>>> import numpy as np
>>> from numpy import linalg as LA
>>> np.set_printoptions(precision=3, suppress=True, linewidth=200, floatmode="fixed")
>>> E = np.load("data.npy")
>>> print(E)
[[ 1.120  0.350 -0.950  0.940]
 [ 0.580  0.320 -0.200  0.420]
 [-1.110 -0.090  0.550 -0.740]
 [ 0.930  0.690 -0.870  0.900]
 [ 0.950  0.550  1.310  0.140]]
>>> rk = LA.matrix_rank(E)
>>> print(rk)
3
>>> ns = LA.svd(E)[2][rk:].T
>>> print([int(LA.matrix_rank(np.delete(E, i, axis=0))) for i in range(5)])
[3, 3, 3, 3, 3]
>>> B = E / np.sqrt((E ** 2).mean(axis=1, keepdims=True))
>>> print(LA.matrix_rank(E - E.mean(axis=1, keepdims=True)))
3
>>> print(LA.norm(B, axis=1))
[2.000 2.000 2.000 2.000 2.000]
>>> print(LA.matrix_rank(B) == LA.matrix_rank(E))
True
>>> A = np.load("case18.npy")
>>> print(A)
[[ 3.000  5.000  0.000  0.000]
 [ 5.000  1.000  5.000  0.000]
 [ 0.000  5.000 -1.000  5.000]
 [ 0.000  0.000  5.000  0.000]]
>>> # symmetric
>>> B = np.array([[-3, 0], [4, 4]])
>>> cent = np.kron(B, A)
>>> print(cent)
[[ -9.000 -15.000  -0.000  -0.000   0.000   0.000   0.000   0.000]
 [-15.000  -3.000 -15.000  -0.000   0.000   0.000   0.000   0.000]
 [ -0.000 -15.000   3.000 -15.000   0.000   0.000  -0.000   0.000]
 [ -0.000  -0.000 -15.000  -0.000   0.000   0.000   0.000   0.000]
 [ 12.000  20.000   0.000   0.000  12.000  20.000   0.000   0.000]
 [ 20.000   4.000  20.000   0.000  20.000   4.000  20.000   0.000]
 [  0.000  20.000  -4.000  20.000   0.000  20.000  -4.000  20.000]
 [  0.000   0.000  20.000   0.000   0.000   0.000  20.000   0.000]]
>>> print(round(float(LA.norm(cent, 2)), 3), round(LA.norm(B, 2) * LA.norm(A, 2), 3))
53.875 53.875
>>> print([round(float(LA.det(A[:i, :i])), 2) + 0 for i in range(1, 5)])
[3.0, -22.0, -53.0, 550.0]
>>> try:
...     LA.cholesky(A)
... except LA.LinAlgError as e:
...     print(e)
... 
Matrix is not positive definite
>>> M = np.load("test10.npy")
>>> print(M)
[[ 3  2  3  2  3  2]
 [ 1  2  1  2  1  2]
 [ 1 -3  1 -3  1 -3]
 [ 3  2  3  2  3  2]
 [ 1  2  1  2  1  2]
 [ 1 -3  1 -3  1 -3]]
>>> print(np.allclose(M[:-1].T @ LA.lstsq(M[:-1].T, M[-1])[0], M[-1]))
True
>>> print(LA.lstsq(M[:-1].T, M[-1])[2])
2
>>> rk = LA.matrix_rank(M)
>>> print(rk)
2
>>> ns = LA.svd(M)[2][rk:].T
>>> print(LA.matrix_rank(M.T @ M), LA.matrix_rank(M @ M.T))
2 2
>>> print(np.allclose(M @ ns, 0))
True
>>> print([int(LA.matrix_rank(np.delete(M, i, axis=0))) for i in range(6)])
[2, 2, 2, 2, 2, 2]
>>> W0 = np.load("out5.npy")
>>> print(W0)
[[ 0.975  0.811  0.226  0.217]
 [-0.953 -0.774 -0.040 -0.310]
 [ 0.515  0.515 -0.501  0.523]
 [-0.915 -0.454 -0.696  0.414]
 [-0.558 -0.254 -0.207  0.060]
 [ 0.397 -0.264  0.808 -0.706]
 [ 0.998  0.883  0.818 -0.327]
 [ 0.965  0.493  0.864 -0.629]
 [-0.874 -0.485 -0.470  0.178]
 [ 0.397  0.454 -0.508  0.508]
 [-0.887 -0.537 -0.405  0.100]
 [-0.834 -0.254 -0.726  0.508]
 [-0.999 -0.912 -0.793  0.235]
 [ 0.264 -0.159  0.598 -0.493]]
>>> dist = LA.norm(W0[:, None] - W0[None], axis=-1)
>>> print(dist[13].round(6).argsort(kind="stable")[:4])
[13  5  7  4]
>>> print(dist.shape)
(14, 14)
>>> hat = W0 @ LA.solve(W0.T @ W0, W0.T)
>>> print(np.allclose(hat @ hat, hat))
True
>>> print(hat @ W0[:, 0])
[ 0.975 -0.953  0.515 -0.915 -0.558  0.397  0.998  0.965 -0.874  0.397 -0.887 -0.834 -0.999  0.264]
>>> idx = W0[:, 2] > np.median(W0[:, 2])
>>> r0 = W0[idx].mean(axis=0) - W0[~idx].mean(axis=0)
>>> print(round((((W0 - W0.mean(axis=0)) @ r0 > 0) == idx).mean(), 3))
0.857
>>> print(idx.astype(int))
[1 1 0 0 1 1 1 1 0 0 0 0 0 1]
>>> print(r0)
[ 0.812  0.344  1.024 -0.665]
>>> print(np.argsort(-np.abs(r0).round(6), kind="stable"))
[2 0 3 1]
>>> feats = np.array([[-4, -3, -3], [-6, -5, -5], [-2, -1, -1], [2, 3, 3], [0, 1, 1]])
>>> print(feats)
[[-4 -3 -3]
 [-6 -5 -5]
 [-2 -1 -1]
 [ 2  3  3]
 [ 0  1  1]]
>>> left, sigma, VT = LA.svd(feats)
>>> V = VT[:(sigma > 1e-8).sum()]
>>> rng = np.random.default_rng(677)
>>> x = feats[2] + 3 * feats[0] + rng.integers(2) * np.eye(3)[0]
>>> print(x)
[-14.000 -10.000 -10.000]
>>> print(np.allclose(V.T @ V @ x, x))
True
>>> print(round(float(LA.norm(x - V.T @ V @ x)), 3))
0.0
>>> print(np.round(V.T @ V, 3) + 0)
[[1.000 0.000 0.000]
 [0.000 0.500 0.500]
 [0.000 0.500 0.500]]
>>> print(LA.cond(feats) > 100)
True
>>> print(LA.matrix_rank(feats, rtol=0.1))
2
>>> mat = np.loadtxt("sample2.csv", delimiter=",")
>>> print(mat)
[[-27.902  -1.869   5.030]
 [-28.793  -3.615   6.209]
 [-28.153  -2.365   5.228]
 [-31.847  -0.465   6.589]
 [-29.489  -3.060   6.133]
 [ -0.042  -4.144  10.931]
 [-30.067  -3.425   6.566]
 [-28.648  -2.054   7.791]
 [ -0.388  -2.017  10.752]
 [-28.344  -2.918   6.181]
 [ -0.558  -2.707   9.275]
 [-28.182  -1.978   5.177]
 [-29.072  -2.454   5.616]]
>>> def softmax(z):
...     e = np.exp(z - z.max(axis=-1, keepdims=True))
...     return e / e.sum(axis=-1, keepdims=True)
... 
>>> print(np.round(softmax(10 * mat[0]), 3) + 0)
[0.000 0.000 1.000]
>>> print(np.round(softmax(mat[0] + -2), 3) + 0)
[0.000 0.001 0.999]
>>> att = mat @ mat.T / np.sqrt(3)
>>> print(softmax(att).round(6).argmax(axis=1))
[3 3 3 3 3 5 3 3 5 3 5 3 3]
>>> print(softmax(att)[0] @ mat)
[-31.847  -0.465   6.589]
>>> x = np.array([2, 3, 6])
>>> print(mat @ np.eye(3)[0])
[-27.902 -28.793 -28.153 -31.847 -29.489  -0.042 -30.067 -28.648  -0.388 -28.344  -0.558 -28.182 -29.072]
>>> x @ mat
Traceback (most recent call last):
  File "<python-input-68>", line 1, in <module>
    x @ mat
    ~~^~~~~
ValueError: matmul: Input operand 1 has a mismatch in its core dimension 0, with gufunc signature (n?,k),(k,m?)->(n?,m?) (size 13 is different from 3)
>>> print((mat @ x).argmax())
8
>>> gram = np.cov(mat, rowvar=False)
>>> print(np.corrcoef(mat.T))
[[ 1.000 -0.278  0.903]
 [-0.278  1.000 -0.260]
 [ 0.903 -0.260  1.000]]
>>> print(np.polyfit(mat[:, 0], mat[:, 2], 1))
[ 0.146 10.305]
>>> W1 = np.array([[0, -3, 1, -2, -1, 1], [0, 1, 2, -1, 0, -3], [3, 3, -1, 0, 3, -1]])
>>> beta = np.array([0, 6, 3, 7, 7, 0])
>>> act = np.maximum(mat @ W1 + beta, 0)
>>> print((act > 0).mean(axis=0))
[1.000 1.000 0.000 1.000 1.000 0.077]
>>> print((act > 0).astype(int))
[[1 1 0 1 1 0]
 [1 1 0 1 1 0]
 [1 1 0 1 1 0]
 [1 1 0 1 1 0]
 [1 1 0 1 1 0]
 [1 1 0 1 1 1]
 [1 1 0 1 1 0]
 [1 1 0 1 1 0]
 [1 1 0 1 1 0]
 [1 1 0 1 1 0]
 [1 1 0 1 1 0]
 [1 1 0 1 1 0]
 [1 1 0 1 1 0]]
>>> cent = np.array([[-2, -2], [-1, 1], [2, 1], [2, -2], [0, -1], [-2, 2]])
>>> print((act @ cent).round(6).argmax(axis=1))
[0 0 0 0 0 0 0 0 0 0 0 0 0]
>>> print(W1 @ cent)
[[-1  5]
 [ 7 -1]
 [-9 -9]]
>>> K = np.eye(3, dtype=int)[rng.permutation(3)]
>>> print(K)
[[1 0 0]
 [0 0 1]
 [0 1 0]]
>>> w, V = LA.eigh(K)
>>> print(w.sum(), np.trace(K))
1.0 1
>>> print(w)
[-1.000  1.000  1.000]
>>> print(np.round(V @ np.diag(w) @ V.T, 3) + 0)
[[1.000 0.000 0.000]
 [0.000 0.000 1.000]
 [0.000 1.000 0.000]]
>>> print(np.round(V.T @ K @ V, 3) + 0)
[[-1.000  0.000  0.000]
 [ 0.000  1.000  0.000]
 [ 0.000  0.000  1.000]]
>>> W1 = np.array([[1, 3, 1, 3, 3], [1, 2, 0, 2, 2], [2, 1, 0, 2, 3], [3, 2, 3, 0, 1]])
>>> beta = np.array([1, 2, 0, 1, 2])
>>> act = np.maximum(A @ W1 + beta, 0)
>>> print((act > 0).mean(axis=0))
[1.000 1.000 0.750 1.000 1.000]
>>> print((act > 0).astype(int))
[[1 1 1 1 1]
 [1 1 1 1 1]
 [1 1 1 1 1]
 [1 1 0 1 1]]
>>> cent = np.array([[4, 3], [1, 4], [-3, 2], [1, 3], [0, 3]])
>>> print((act @ cent).round(6).argmax(axis=1))
[1 1 1 1]
>>> r0 = np.array([6, -3, -4])
>>> B = K + np.outer(r0, np.eye(3)[0])
>>> print(LA.matrix_rank(LA.inv(B) - LA.inv(K), tol=1e-8))
1
>>> print(round(LA.det(B) / LA.det(K), 3), round(1 + LA.solve(K, r0)[0], 3))
7.0 7.0
>>> w, V = LA.eigh(K)
>>> x = np.array([1, 4, 0])
>>> print(LA.eigvalsh(K[1:, 1:]))
[-1.000  1.000]
>>> print(np.abs(K).sum(axis=1).max(), np.abs(w).max())
1 1.0
>>> print(V * np.maximum(w, 0) @ V.T)
[[1.000 0.000 0.000]
 [0.000 0.500 0.500]
 [0.000 0.500 0.500]]
>>> print(np.round(V * np.abs(w) @ V.T, 3) + 0)
[[1.000 0.000 0.000]
 [0.000 1.000 0.000]
 [0.000 0.000 1.000]]
>>> print(round(float(x @ K @ x / (x @ x)), 3), w[0], w[-1])
0.059 -1.0 1.0
>>> print(np.unique(feats.round(6), axis=0).shape)
(5, 3)
>>> print(LA.lstsq(feats[:-1].T, feats[-1])[2])
2
>>> print(np.allclose(feats[:-1].T @ LA.lstsq(feats[:-1].T, feats[-1])[0], feats[-1]))
True
>>> print(np.round(feats @ LA.pinv(feats) @ feats, 3) + 0)
[[-4.000 -3.000 -3.000]
 [-6.000 -5.000 -5.000]
 [-2.000 -1.000 -1.000]
 [ 2.000  3.000  3.000]
 [ 0.000  1.000  1.000]]
>>> idx = rng.integers(0, 2, 4)
>>> data = np.array([[-1, -2, 0, -2], [0, -2, 0, 2], [1, -1, 2, 1], [-2, -1, 1, 1]]) * (idx[:, None] == idx)
>>> print(data)
[[-1 -2  0  0]
 [ 0 -2  0  0]
 [ 1 -1  2  0]
 [ 0  0  0  1]]
>>> B = np.array([[0, 0, 1], [-2, -3, -3], [-3, 2, -3], [-2, 2, 1]])
>>> print(LA.matrix_rank(np.vstack([data, B.T])))
4
>>> print(np.einsum("ik,kj->ji", data, B))
[[ 4  4 -4 -2]
 [ 6  6  7  2]
 [ 5  6 -2  1]]
>>> print(np.vstack([data, B.T]).shape)
(7, 4)
>>> print(np.einsum("ij->j", data))
[ 0 -5  2  1]
